$ python3 -q
>>> import numpy as np
>>> from numpy import linalg as LA
>>> np.set_printoptions(precision=2, suppress=True, linewidth=160, sign=" ")
>>> def tidy(a):
...     return np.round(a, 2) + 0
... 
>>> K = np.array([[3, 0, 3, 1, 2, 1, 3, 1],
...     [1, 3, 0, 3, 1, 2, 1, 3],
...     [3, 1, 3, 0, 3, 1, 2, 1],
...     [1, 3, 1, 3, 0, 3, 1, 2],
...     [2, 1, 3, 1, 3, 0, 3, 1],
...     [1, 2, 1, 3, 1, 3, 0, 3],
...     [3, 1, 2, 1, 3, 1, 3, 0],
...     [0, 3, 1, 2, 1, 3, 1, 3]])
>>> M2 = K[0, 0] * K[1:] - np.outer(K[1:, 0], K[0])
>>> print(M2)
[[ 0  9 -3  8  1  5  0  8]
 [ 0  3  0 -3  3  0 -3  0]
 [ 0  9  0  8 -2  8  0  5]
 [ 0  3  3  1  5 -2  3  1]
 [ 0  6  0  8  1  8 -3  8]
 [ 0  3 -3  0  3  0  0 -3]
 [ 0  9  3  6  3  9  3  9]]
>>> print(np.flatnonzero(~M2.round(6).any(axis=1)))
[]
>>> print(tidy(K[:, 0] / K[0, 0]))
[ 1.    0.33  1.    0.33  0.67  0.33  1.    0.  ]
>>> rng = np.random.default_rng(42)
>>> lab = rng.permutation(8)
>>> print(lab)
[ 3  4  2  7  6  1  5  0]
>>> M2 = K[lab][:, lab]
>>> print(np.trace(M2))
24
>>> print(tidy(np.sort(np.abs(LA.eigvals(M2)))))
[  0.77   0.77   1.41   1.41   1.85   1.85   8.    14.  ]
>>> print(M2)
[[ 3  0  1  2  1  3  3  1]
 [ 1  3  3  1  3  1  0  2]
 [ 0  3  3  1  2  1  1  3]
 [ 2  1  1  3  1  3  3  0]
 [ 1  3  2  0  3  1  1  3]
 [ 3  1  0  3  1  3  2  1]
 [ 3  1  1  3  0  2  3  1]
 [ 1  2  3  1  3  0  1  3]]
>>> A = np.load("data.npy")
>>> print(A)
[[ 0.68 -0.48  2.72  0.12 -1.2   3.08  0.   -6.2  -0.28 -2.52 -0.28  0.88  0.2 ]
 [ 0.52  0.18  0.22 -0.2  -0.48  1.48  1.24  0.   -2.22 -0.76  0.88  1.22  1.32]
 [ 0.44 -0.09  1.01 -0.04 -0.6   1.64  0.5  -2.1  -0.99 -1.16  0.26  0.79  0.6 ]
 [-0.55  0.   -0.88  0.11  0.66 -1.87 -0.88  1.65  1.65  1.21 -0.55 -1.1  -0.99]
 [ 0.41  0.39 -0.67 -0.29 -0.18  0.77  1.54  2.15 -2.66 -0.07  1.19  1.21  1.57]
 [ 0.28 -0.33  1.57  0.12 -0.6   1.48 -0.3  -3.7   0.37 -1.32 -0.38  0.23 -0.2 ]
 [ 0.05  0.15 -0.43 -0.09  0.06 -0.07  0.42  1.15 -0.7   0.21  0.35  0.25  0.41]
 [ 0.12  0.03  0.09 -0.04 -0.12  0.36  0.26 -0.1  -0.47 -0.2   0.18  0.27  0.28]
 [-0.37 -0.33  0.53  0.25  0.18 -0.73 -1.34 -1.75  2.32  0.11 -1.03 -1.07 -1.37]
 [ 0.08 -0.18  0.74  0.08 -0.24  0.56 -0.28 -1.8   0.42 -0.56 -0.28 -0.02 -0.24]]
>>> left, sv, Vt = LA.svd(A)
>>> vecs = Vt[:(sv > 1e-8).sum()]
>>> vec = A[5] + 4 * A[9] + rng.integers(2) * np.eye(13)[2]
>>> print(tidy(vec))
[  0.6   -1.05   5.53   0.44  -1.56   3.72  -1.42 -10.9    2.05  -3.56  -1.5    0.15  -1.16]
>>> print(LA.matrix_rank(np.vstack([A, vec])))
3
>>> print(tidy(np.diag(vecs.T @ vecs)))
[ 0.02  0.01  0.12  0.    0.03  0.23  0.12  0.66  0.38  0.11  0.07  0.11  0.13]
>>> print(np.allclose(A[:-1].T @ LA.lstsq(A[:-1].T, A[-1])[0], A[-1]))
True
>>> print(LA.lstsq(A[:-1].T, A[-1])[2])
2
>>> E = np.array([[1.9, -1.1, -0.6, -0.7, 0.2, -0.9, 0.9, 0.1],
...     [0.2, -2.7, -0.4, -0.2, -0.3, 0.1, -0.4, 0.4],
...     [-0.5, 0.1, -1.4, 1.9, -1.4, -0.8, 1.3, 0.9],
...     [0.7, -1.5, -0.8, 1.3, 0.0, -0.3, -0.6, -0.8],
...     [-0.1, -0.2, 1.1, -0.7, 0.2, 0.2, 0.9, 0.0],
...     [-1.0, 0.2, -0.3, -1.0, -0.5, 0.5, -0.2, 0.4],
...     [-0.6, -0.9, 0.9, 1.2, 0.0, 1.4, 2.4, 2.5],
...     [-0.1, -1.2, 1.0, 0.7, -0.7, 0.1, -0.1, -0.1]])
>>> print(E)
[[ 1.9 -1.1 -0.6 -0.7  0.2 -0.9  0.9  0.1]
 [ 0.2 -2.7 -0.4 -0.2 -0.3  0.1 -0.4  0.4]
 [-0.5  0.1 -1.4  1.9 -1.4 -0.8  1.3  0.9]
 [ 0.7 -1.5 -0.8  1.3  0.  -0.3 -0.6 -0.8]
 [-0.1 -0.2  1.1 -0.7  0.2  0.2  0.9  0. ]
 [-1.   0.2 -0.3 -1.  -0.5  0.5 -0.2  0.4]
 [-0.6 -0.9  0.9  1.2  0.   1.4  2.4  2.5]
 [-0.1 -1.2  1.   0.7 -0.7  0.1 -0.1 -0.1]]
>>> def softmax(z):
...     e = np.exp(z - z.max(axis=-1, keepdims=True))
...     return e / e.sum(axis=-1, keepdims=True)
... 
>>> print(tidy(softmax(E[3] + 3)))
[ 0.22  0.02  0.05  0.4   0.11  0.08  0.06  0.05]
>>> print(tidy(softmax(E).sum(axis=1)))
[ 1.  1.  1.  1.  1.  1.  1.  1.]
>>> scores = E @ E.T / np.sqrt(8)
>>> print(tidy(softmax(scores)))
[[ 0.58  0.14  0.05  0.09  0.05  0.02  0.04  0.04]
 [ 0.1   0.52  0.03  0.14  0.03  0.03  0.06  0.09]
 [ 0.02  0.02  0.78  0.03  0.01  0.01  0.11  0.02]
 [ 0.11  0.21  0.09  0.43  0.02  0.02  0.02  0.1 ]
 [ 0.11  0.09  0.04  0.04  0.24  0.1   0.25  0.12]
 [ 0.06  0.12  0.1   0.05  0.13  0.32  0.13  0.09]
 [ 0.    0.    0.01  0.    0.01  0.    0.97  0.01]
 [ 0.06  0.19  0.08  0.13  0.09  0.05  0.17  0.23]]
>>> print(tidy(softmax(scores + np.triu(np.full(scores.shape, -np.inf), 1))))
[[ 1.    0.    0.    0.    0.    0.    0.    0.  ]
 [ 0.16  0.84  0.    0.    0.    0.    0.    0.  ]
 [ 0.02  0.02  0.96  0.    0.    0.    0.    0.  ]
 [ 0.13  0.25  0.11  0.51  0.    0.    0.    0.  ]
 [ 0.21  0.17  0.08  0.08  0.45  0.    0.    0.  ]
 [ 0.08  0.15  0.12  0.06  0.17  0.41  0.    0.  ]
 [ 0.    0.    0.01  0.    0.01  0.    0.97  0.  ]
 [ 0.06  0.19  0.08  0.13  0.09  0.05  0.17  0.23]]
>>> M2 = E / LA.norm(E, axis=1, keepdims=True)
>>> gram = M2 @ M2.T
>>> print(tidy(gram[6]))
[-0.03  0.16  0.4  -0.2   0.42  0.02  1.    0.33]
>>> print(np.argwhere(np.triu(np.abs(gram) > 0.95, 1)))
[]
>>> print((gram - 2 * np.eye(8)).round(6).argmax(axis=1))
[ 1  3  6  1  6  4  4  1]
>>> print(tidy(np.degrees(np.arccos(np.clip(gram[6, 0], -1, 1)))))
91.93
>>> m1 = np.array([[-0.6, -1.9, 0.8, -1.7, -0.4, -3.0, 1.2, 0.6],
...     [0.8, -1.5, -0.8, 1.2, 1.3, 7.5, 0.5, 2.9],
...     [-0.1, 0.5, 1.4, 0.5, 0.1, -7.5, -0.8, 1.9],
...     [1.0, -1.9, 0.9, -1.1, 0.1, 4.0, -0.2, 0.4],
...     [1.5, -0.7, 0.9, -0.4, -3.1, -3.0, 0.0, 1.5],
...     [0.0, 0.3, 0.6, -1.3, 0.6, 3.5, 0.2, -0.6]])
>>> left, sv, Vt = LA.svd(m1, full_matrices=False)
>>> print(tidy(np.cumsum(sv ** 2) / np.sum(sv ** 2)))
[ 0.77  0.87  0.94  0.98  1.    1.  ]
>>> print(tidy(sv / sv[0]))
[ 1.    0.37  0.29  0.22  0.15  0.08]
>>> print(tidy(left.T @ left))
[[ 1.  0.  0.  0.  0.  0.]
 [ 0.  1.  0.  0.  0.  0.]
 [ 0.  0.  1.  0.  0.  0.]
 [ 0.  0.  0.  1.  0.  0.]
 [ 0.  0.  0.  0.  1.  0.]
 [ 0.  0.  0.  0.  0.  1.]]
>>> print(left.shape, sv.shape, Vt.shape)
(6, 6) (6,) (6, 8)
>>> print(tidy(left.T @ m1 @ Vt.T))
[[ 12.86   0.     0.     0.     0.     0.  ]
 [  0.     4.81   0.     0.     0.     0.  ]
 [  0.     0.     3.77   0.     0.     0.  ]
 [  0.     0.     0.     2.86   0.     0.  ]
 [  0.     0.     0.     0.     1.89   0.  ]
 [  0.     0.     0.     0.     0.     1.03]]
>>> print(tidy(Vt @ Vt.T))
[[ 1.  0.  0.  0.  0.  0.]
 [ 0.  1.  0.  0.  0.  0.]
 [ 0.  0.  1.  0.  0.  0.]
 [ 0.  0.  0.  1.  0.  0.]
 [ 0.  0.  0.  0.  1.  0.]
 [ 0.  0.  0.  0.  0.  1.]]
>>> u, g = m1[2], m1[0]
>>> print(u @ u)
62.98
>>> print(u @ g)
22.02
>>> pr = (u @ g) / (u @ u) * u
>>> print(LA.matrix_rank(np.outer(u, g)))
1
>>> print(tidy(LA.norm(K, 1)), tidy(LA.norm(K, np.inf)))
14.0 14.0
>>> data = np.load("block13.npy")
>>> print(data)
[[-1.7  0.4 -0.6 -2.1  3.1  1.5 10.  -2.   2.2 -1.3  0.9  0.4]
 [ 0.4 -0.5 -1.2 -0.7  0.6  0.5  4.  -0.2 -0.5 -0.7  1.  -0.1]
 [-2.7  0.5  0.1 -0.5  0.5  0.4 -3.  -0.6 -0.2 -1.8 -1.1  0.2]
 [-0.2  0.8 -0.2  0.9 -0.8 -0.3 -4.  -0.1 -0.5  1.6  0.2  0. ]
 [-0.5 -0.9  1.2  0.3  0.1  0.5  9.  -0.5  0.2  0.9 -0.6  1.7]]
>>> u = np.array([-2, -1, 1])
>>> print(tidy(np.convolve(data[1], u)))
[-0.8  0.6  3.3  2.1 -1.7 -2.3 -7.9 -3.1  5.2  1.7 -1.8 -1.5  1.1 -0.1]
>>> print(tidy(np.polyval(u, data[1])))
[  0.28   1.    -0.68   0.72  -0.32   0.   -35.     1.12   1.     0.72  -2.     1.08]
>>> M2 = data + rng.integers(-2, 3, (5, 1)) @ rng.integers(-2, 3, (1, 12))
>>> print(tidy(M2))
[[-2.7 -0.6 -1.6 -2.1  5.1 -0.5 10.  -2.   3.2  0.7 -1.1 -0.6]
 [-1.6 -2.5 -3.2 -0.7  4.6 -3.5  4.  -0.2  1.5  3.3 -3.  -2.1]
 [-2.7  0.5  0.1 -0.5  0.5  0.4 -3.  -0.6 -0.2 -1.8 -1.1  0.2]
 [ 1.8  2.8  1.8  0.9 -4.8  3.7 -4.  -0.1 -2.5 -2.4  4.2  2. ]
 [ 0.5  0.1  2.2  0.3 -1.9  2.5  9.  -0.5 -0.8 -1.1  1.4  2.7]]
>>> print(np.abs(M2 - data).sum(axis=1))
[ 13.  26.   0.  26.  13.]
>>> print(tidy(M2 - data))
[[-1. -1. -1.  0.  2. -2.  0.  0.  1.  2. -2. -1.]
 [-2. -2. -2.  0.  4. -4.  0.  0.  2.  4. -4. -2.]
 [ 0.  0.  0.  0.  0.  0.  0.  0.  0.  0.  0.  0.]
 [ 2.  2.  2.  0. -4.  4.  0.  0. -2. -4.  4.  2.]
 [ 1.  1.  1.  0. -2.  2.  0.  0. -1. -2.  2.  1.]]
>>> mat = np.load("mat.npy")
>>> print(mat)
[[ 0  0  0  0  0  0  0  0  0  0  0  0]
 [ 4  4  0  0  0  0  0  0  0  0  0  0]
 [ 0 -2  2  0  0  0  0  0  0  0  0  0]
 [-5  2 -1  1  0  0  0  0  0  0  0  0]
 [-4  5 -3  2 -4  0  0  0  0  0  0  0]
 [-2  4  1  1  2 -2  0  0  0  0  0  0]
 [ 5 -5  3  0  1  3  3  0  0  0  0  0]
 [ 5  0 -3  5 -4  1 -4  1  0  0  0  0]
 [-1  0 -5 -1  5  2  2  1 -3  0  0  0]
 [ 3 -2  3  4  0  4 -2 -1 -5 -3  0  0]
 [-2  1 -1  5 -3  1  1 -5  4 -2  3  0]
 [-1  3  3 -2  1  1 -4 -3  3 -2  3  2]]
>>> u = np.array([4, -3])
>>> print(np.correlate(mat[1], mat[3], "full"))
[  0   0   0   0   0   0   0   0   4   0   4 -12 -20   0   0   0   0   0   0   0   0   0   0]
>>> print(np.array([np.convolve(row, u, "same") for row in mat]))
[[  0   0   0   0   0   0   0   0   0   0   0   0]
 [ 16   4 -12   0   0   0   0   0   0   0   0   0]
 [  0  -8  14  -6   0   0   0   0   0   0   0   0]
 [-20  23 -10   7  -3   0   0   0   0   0   0   0]
 [-16  32 -27  17 -22  12   0   0   0   0   0   0]
 [ -8  22  -8   1   5 -14   6   0   0   0   0   0]
 [ 20 -35  27  -9   4   9   3  -9   0   0   0   0]
 [ 20 -15 -12  29 -31  16 -19  16  -3   0   0   0]
 [ -4   3 -20  11  23  -7   2  -2 -15   9   0   0]
 [ 12 -17  18   7 -12  16 -20   2 -17   3   9   0]
 [ -8  10  -7  23 -27  13   1 -23  31 -20  18  -9]
 [ -4  15   3 -17  10   1 -19   0  21 -17  18  -1]]
>>> print(np.cross(mat[1, :3], mat[3, :3]))
[-4  4 28]
>>> print(np.convolve(mat[1], u))
[ 16   4 -12   0   0   0   0   0   0   0   0   0   0]
>>> print(np.polyval(u, mat[1]))
[13 13 -3 -3 -3 -3 -3 -3 -3 -3 -3 -3]
>>> rk = LA.matrix_rank(mat)
>>> print(rk)
11
>>> N = LA.svd(mat)[2][rk:].T
>>> print([int(LA.matrix_rank(mat[:, :j + 1])) for j in range(12)])
[1, 2, 3, 4, 5, 6, 7, 8, 9, 10, 11, 11]
>>> print(tidy(mat @ N))
[[ 0.]
 [ 0.]
 [ 0.]
 [ 0.]
 [ 0.]
 [ 0.]
 [ 0.]
 [ 0.]
 [ 0.]
 [ 0.]
 [ 0.]
 [ 0.]]
>>> print(tidy(N @ N.T))
[[ 0.    0.    0.    0.    0.    0.    0.   -0.01  0.    0.01  0.    0.01]
 [ 0.    0.    0.    0.    0.    0.    0.    0.01  0.   -0.01  0.   -0.01]
 [ 0.    0.    0.    0.    0.    0.    0.    0.01  0.   -0.01  0.   -0.01]
 [ 0.    0.    0.    0.    0.    0.    0.   -0.03 -0.01  0.04 -0.02  0.03]
 [ 0.    0.    0.    0.    0.    0.    0.   -0.01  0.    0.01  0.    0.01]
 [ 0.    0.    0.    0.    0.    0.    0.   -0.01  0.    0.01  0.    0.01]
 [ 0.    0.    0.    0.    0.    0.    0.    0.02  0.01 -0.02  0.01 -0.02]
 [-0.01  0.01  0.01 -0.03 -0.01 -0.01  0.02  0.25  0.08 -0.29  0.15 -0.27]
 [ 0.    0.    0.   -0.01  0.    0.    0.01  0.08  0.03 -0.1   0.05 -0.09]
 [ 0.01 -0.01 -0.01  0.04  0.01  0.01 -0.02 -0.29 -0.1   0.34 -0.17  0.31]
 [ 0.    0.    0.   -0.02  0.    0.    0.01  0.15  0.05 -0.17  0.09 -0.16]
 [ 0.01 -0.01 -0.01  0.03  0.01  0.01 -0.02 -0.27 -0.09  0.31 -0.16  0.28]]
>>> print(tidy(N[:, 0] / N[np.abs(N[:, 0]).round(6).argmax(), 0]))
[ 0.02 -0.02 -0.02  0.11  0.03  0.02 -0.07 -0.87 -0.29  1.   -0.52  0.92]
>>> left, sv, Vt = LA.svd(mat)
>>> vecs = Vt[:(sv > 1e-8).sum()]
>>> vec = mat[2] + -3 * mat[10] + rng.integers(2) * np.eye(12)[8]
>>> print(vec)
[  6.  -5.   5. -15.   9.  -3.  -3.  15. -11.   6.  -9.   0.]
>>> print(tidy(np.diag(vecs.T @ vecs)))
[ 1.    1.    1.    1.    1.    1.    1.    0.75  0.97  0.66  0.91  0.72]
>>> print(LA.matrix_rank(np.vstack([mat, vec])))
12
>>> print(np.allclose(vecs.T @ vecs @ vec, vec))
False
